$ ipython --no-banner

In [1]: import numpy as np

In [2]: from numpy import linalg as LA

In [3]: np.set_printoptions(precision=3, suppress=True, linewidth=140)

In [4]: F = np.load("data.npy")

In [5]: F
Out[5]: 
array([[-1.,  0.,  0., -2., -2., -2.,  0.,  0.],
       [ 0., -1., -2.,  0.,  0.,  0., -2., -2.],
       [ 0., -2., -1.,  0.,  0.,  0., -2., -2.],
       [-2.,  0.,  0., -1., -2., -2.,  0.,  0.],
       [-2.,  0.,  0., -2., -1., -2.,  0.,  0.],
       [-2.,  0.,  0., -2., -2., -1.,  0.,  0.],
       [ 0., -2., -2.,  0.,  0.,  0., -1., -2.],
       [ 0., -2., -2.,  0.,  0.,  0., -2., -1.]])

In [6]: x0 = np.array([1, -3, -2, 0, -2, -3, 0, 1])

In [7]: target = F @ x0

In [8]: coef, lr = np.zeros(8), 1 / LA.norm(F, 2) ** 2

In [9]: for i in range(250):
   ...:     coef -= lr * F.T @ (F @ coef - target)
   ...:     if i % 50 == 0: print(i, round(LA.norm(F @ coef - target), 3))
   ...: 
0 4.381
50 1.562
100 0.557
150 0.199
200 0.071

In [10]: coef
Out[10]: array([ 0.988, -2.988, -1.994, -0.006, -1.994, -2.988, -0.006,  0.988])

In [11]: round(float(LA.cond(F)), 3)
Out[11]: 7.0

In [12]: M2 = F / np.sqrt((F ** 2).mean(axis=1, keepdims=True))

In [13]: M2[2]
Out[13]: array([ 0.   , -1.569, -0.784,  0.   ,  0.   ,  0.   , -1.569, -1.569])

In [14]: LA.matrix_rank(M2) == LA.matrix_rank(F)
Out[14]: np.True_

In [15]: LA.matrix_rank(F - F.mean(axis=1, keepdims=True))
Out[15]: np.int64(7)

In [16]: [round(float(LA.det(F[:i, :i])), 2) + 0 for i in range(1, 9)]
Out[16]: [-1.0, 1.0, 3.0, 9.0, 15.0, 21.0, 35.0, 49.0]

In [17]: np.round(LA.eigvalsh(F).min(), 3)
Out[17]: np.float64(-7.0)

In [18]: np.all(LA.eigvalsh(F) > 0)
Out[18]: np.False_

In [19]: rng = np.random.default_rng(43093)

In [20]: labels = rng.permutation(8)

In [21]: M2 = F[:, labels] * rng.choice([-1, 1], 8)

In [22]: M2
Out[22]: 
array([[-2.,  0., -1.,  2.,  0., -2., -0., -0.],
       [ 0., -1.,  0., -0., -2.,  0.,  2.,  2.],
       [ 0., -2.,  0., -0., -1.,  0.,  2.,  2.],
       [-1.,  0., -2.,  2.,  0., -2., -0., -0.],
       [-2.,  0., -2.,  1.,  0., -2., -0., -0.],
       [-2.,  0., -2.,  2.,  0., -1., -0., -0.],
       [ 0., -2.,  0., -0., -2.,  0.,  1.,  2.],
       [ 0., -2.,  0., -0., -2.,  0.,  2.,  1.]])

In [23]: Uu, _, VT = LA.svd(F.T @ M2)

In [24]: np.round(LA.lstsq(F, M2)[0], 3) + 0
Out[24]: 
array([[ 0.,  0.,  1.,  0.,  0.,  0.,  0.,  0.],
       [ 0.,  1.,  0.,  0.,  0.,  0.,  0.,  0.],
       [ 0.,  0.,  0.,  0.,  1.,  0.,  0.,  0.],
       [ 1.,  0.,  0.,  0.,  0.,  0.,  0.,  0.],
       [ 0.,  0.,  0., -1.,  0.,  0.,  0.,  0.],
       [ 0.,  0.,  0.,  0.,  0.,  1.,  0.,  0.],
       [ 0.,  0.,  0.,  0.,  0.,  0., -1.,  0.],
       [ 0.,  0.,  0.,  0.,  0.,  0.,  0., -1.]])

In [25]: np.round(Uu @ VT, 3) + 0
Out[25]: 
array([[ 0.,  0.,  1.,  0.,  0.,  0.,  0.,  0.],
       [ 0.,  1.,  0.,  0.,  0.,  0.,  0.,  0.],
       [ 0.,  0.,  0.,  0.,  1.,  0.,  0.,  0.],
       [ 1.,  0.,  0.,  0.,  0.,  0.,  0.,  0.],
       [ 0.,  0.,  0., -1.,  0.,  0.,  0.,  0.],
       [ 0.,  0.,  0.,  0.,  0.,  1.,  0.,  0.],
       [ 0.,  0.,  0.,  0.,  0.,  0., -1.,  0.],
       [ 0.,  0.,  0.,  0.,  0.,  0.,  0., -1.]])

In [26]: W1 = np.array([[1, 1, 2, 1, 1],
    ...:     [2, 1, 0, 1, 2],
    ...:     [2, 1, 0, 1, 2],
    ...:     [0, 1, 0, 1, 0],
    ...:     [1, 1, 0, 1, 0],
    ...:     [0, 1, 2, 2, 0],
    ...:     [2, 1, 2, 0, 2],
    ...:     [1, 1, 1, 2, 2]])

In [27]: coef = np.array([9, 6, -6, -4, -5])

In [28]: hid = np.maximum(F @ W1 + coef, 0)

In [29]: (hid > 0).mean(axis=0)
Out[29]: array([0.5, 0. , 0. , 0. , 0. ])

In [30]: (hid > 0).astype(int)
Out[30]: 
array([[1, 0, 0, 0, 0],
       [0, 0, 0, 0, 0],
       [0, 0, 0, 0, 0],
       [1, 0, 0, 0, 0],
       [1, 0, 0, 0, 0],
       [1, 0, 0, 0, 0],
       [0, 0, 0, 0, 0],
       [0, 0, 0, 0, 0]])

In [31]: hid
Out[31]: 
array([[6., 0., 0., 0., 0.],
       [0., 0., 0., 0., 0.],
       [0., 0., 0., 0., 0.],
       [5., 0., 0., 0., 0.],
       [6., 0., 0., 0., 0.],
       [5., 0., 0., 0., 0.],
       [0., 0., 0., 0., 0.],
       [0., 0., 0., 0., 0.]])

In [32]: LA.matrix_rank(hid)
Out[32]: np.int64(1)

In [33]: W2 = np.array([[2, 0, 0], [1, 1, 2], [0, -2, -2], [-1, 0, -2], [0, 2, 2]])

In [34]: W1 @ W2
Out[34]: 
array([[ 2, -1, -2],
       [ 4,  5,  4],
       [ 4,  5,  4],
       [ 0,  1,  0],
       [ 2,  1,  0],
       [-1, -3, -6],
       [ 5,  1,  2],
       [ 1,  3,  0]])

In [35]: X = np.loadtxt("test15.csv", delimiter=",")

In [36]: X
Out[36]: 
array([[-2.04 , -1.054, -1.87 , -2.226,  2.752],
       [-1.935, -1.093, -1.414, -1.821,  2.777],
       [-1.896, -0.976, -2.176, -2.081,  2.469],
       [-2.082, -1.235, -1.521, -2.318,  2.91 ],
       [-1.807, -0.962, -2.052, -2.353,  3.017],
       [-1.83 , -0.818, -1.998, -2.36 ,  3.627],
       [-2.59 , -0.728, -1.984, -1.848,  2.943],
       [-2.169, -0.483, -2.543, -2.278,  3.248],
       [ 2.037, -1.608, -2.263, -3.179,  3.027],
       [ 2.304, -0.628, -2.224, -2.751,  3.469],
       [ 1.83 , -0.645, -1.131, -3.248,  3.284],
       [ 1.582, -1.467, -1.909, -2.818,  2.862],
       [ 1.497, -0.787, -1.636, -2.519,  3.009],
       [ 2.251, -0.724, -1.805, -3.091,  3.39 ],
       [ 2.205, -0.661, -1.881, -3.278,  3.046],
       [ 1.901, -0.855, -2.283, -2.598,  3.113],
       [-1.395,  2.705, -1.041,  1.26 ,  3.172],
       [-1.003,  3.284,  0.145,  1.475,  3.024],
       [-0.664,  3.066,  0.407,  0.472,  2.842],
       [-0.727,  3.012,  0.078,  1.051,  3.203],
       [-1.401,  3.215, -0.362,  1.061,  4.081],
       [-1.184,  2.453, -0.14 ,  1.517,  3.104],
       [-0.916,  2.861,  0.384,  0.911,  2.978],
       [-0.943,  3.647,  0.13 ,  1.087,  2.993]])

In [37]: Ac = (X - X.mean(axis=0)) / X.std(axis=0)

In [38]: Ac.std(axis=0)
Out[38]: array([1., 1., 1., 1., 1.])

In [39]: coef = LA.lstsq(np.delete(Ac, 3, axis=1), Ac[:, 3])[0]

In [40]: np.abs(coef).argmax()
Out[40]: np.int64(1)

In [41]: coef
Out[41]: array([-0.191,  0.93 , -0.011, -0.063])

In [42]: proj = X @ LA.solve(X.T @ X, X.T)

In [43]: round(np.trace(proj), 3)
Out[43]: np.float64(5.0)

In [44]: th = np.radians(72)

In [45]: Rm = np.eye(5)

In [46]: Rm[1, 1] = Rm[3, 3] = np.cos(th)

In [47]: Rm[1, 3], Rm[3, 1] = -np.sin(th), np.sin(th)

In [48]: Rm
Out[48]: 
array([[ 1.   ,  0.   ,  0.   ,  0.   ,  0.   ],
       [ 0.   ,  0.309,  0.   , -0.951,  0.   ],
       [ 0.   ,  0.   ,  1.   ,  0.   ,  0.   ],
       [ 0.   ,  0.951,  0.   ,  0.309,  0.   ],
       [ 0.   ,  0.   ,  0.   ,  0.   ,  1.   ]])

In [49]: M2 = X @ Rm.T

In [50]: np.abs(M2 - X).max(axis=0)
Out[50]: array([0.   , 4.135, 0.   , 2.717, 0.   ])

In [51]: np.allclose(LA.norm(X, axis=1), LA.norm(M2, axis=1))
Out[51]: True

In [52]: A = np.loadtxt("w.csv", delimiter=",")

In [53]: A
Out[53]: 
array([[0., 1., 0., 0., 0., 0.],
       [0., 0., 0., 0., 0., 0.],
       [4., 0., 0., 0., 0., 0.],
       [0., 0., 0., 0., 0., 4.],
       [0., 0., 5., 0., 0., 0.],
       [0., 0., 0., 0., 5., 0.]])

In [54]: Uu, s, VT = LA.svd(A)

In [55]: s
Out[55]: array([ 5.,  5.,  4.,  4.,  1., -0.])

In [56]: M2 = Uu[:, :5] @ np.diag(s[:5]) @ VT[:5]

In [57]: round(LA.norm(A - M2) / LA.norm(A), 3)
Out[57]: np.float64(0.0)

In [58]: np.abs(A - M2).max()
Out[58]: np.float64(0.0)

In [59]: T = np.stack([A, 5 * A, A[::-1]])

In [60]: T.shape
Out[60]: (3, 6, 6)

In [61]: LA.matrix_rank(T)
Out[61]: array([5, 5, 5])

In [62]: np.einsum("bij,cij->bc", T, T)
Out[62]: 
array([[  83.,  415.,    0.],
       [ 415., 2075.,    0.],
       [   0.,    0.,   83.]])

In [63]: LA.norm(T, axis=(1, 2))
Out[63]: array([ 9.11 , 45.552,  9.11 ])
